$ python -q
>>> import numpy as np
>>> np.set_printoptions(precision=2, suppress=True, linewidth=160, legacy="1.25")
>>> J = np.loadtxt("case15.csv", delimiter=",")
>>> J
array([[ 0.,  1.,  0.,  3., -1., -3.,  2.,  2.,  3.,  1.,  0.,  2., -3.,  3., -3.],
       [ 0.,  0., -2.,  3.,  0., -2.,  1.,  1.,  2.,  0.,  3.,  1.,  0.,  2., -2.],
       [ 0.,  0.,  0.,  0.,  3.,  3.,  3., -2., -1.,  1.,  3., -3.,  1., -2.,  0.],
       [ 0.,  0.,  0.,  0.,  3.,  1.,  3.,  0., -3., -3.,  0., -1., -1.,  0.,  1.],
       [ 0.,  0.,  0.,  0.,  0., -1., -3.,  1., -1.,  0., -1., -3., -1.,  2.,  0.],
       [ 0.,  0.,  0.,  0.,  0.,  0., -2., -1.,  1., -3.,  3.,  1.,  0., -3.,  3.],
       [ 0.,  0.,  0.,  0.,  0.,  0.,  0.,  1., -2.,  1.,  3.,  2.,  0.,  1.,  1.],
       [ 0.,  0.,  0.,  0.,  0.,  0.,  0.,  0., -2.,  1.,  3.,  0.,  1.,  1.,  1.],
       [ 0.,  0.,  0.,  0.,  0.,  0.,  0.,  0.,  0., -3.,  1., -2., -3., -1.,  2.],
       [ 0.,  0.,  0.,  0.,  0.,  0.,  0.,  0.,  0.,  0.,  3.,  1.,  3.,  0.,  0.],
       [ 0.,  0.,  0.,  0.,  0.,  0.,  0.,  0.,  0.,  0.,  0.,  1.,  2., -3., -3.],
       [ 0.,  0.,  0.,  0.,  0.,  0.,  0.,  0.,  0.,  0.,  0.,  0., -3.,  0., -2.],
       [ 0.,  0.,  0.,  0.,  0.,  0.,  0.,  0.,  0.,  0.,  0.,  0.,  0.,  2.,  1.],
       [ 0.,  0.,  0.,  0.,  0.,  0.,  0.,  0.,  0.,  0.,  0.,  0.,  0.,  0., -1.],
       [ 0.,  0.,  0.,  0.,  0.,  0.,  0.,  0.,  0.,  0.,  0.,  0.,  0.,  0.,  0.]])
>>> # triangular, det is the product of the diagonal
>>> np.sort(np.linalg.eigvals(J))
array([0., 0., 0., 0., 0., 0., 0., 0., 0., 0., 0., 0., 0., 0., 0.])
>>> [int(np.linalg.matrix_rank(np.linalg.matrix_power(J, p))) for p in range(1, 16)]
[13, 12, 11, 10, 9, 8, 7, 6, 5, 4, 3, 2, 1, 0, 0]
>>> try:
...     np.linalg.inv(J)
... except np.linalg.LinAlgError as e:
...     print("failed:", e)
... 
failed: Singular matrix
>>> np.prod(np.diag(J)), np.round(np.linalg.det(J), 2)
(0.0, 0.0)
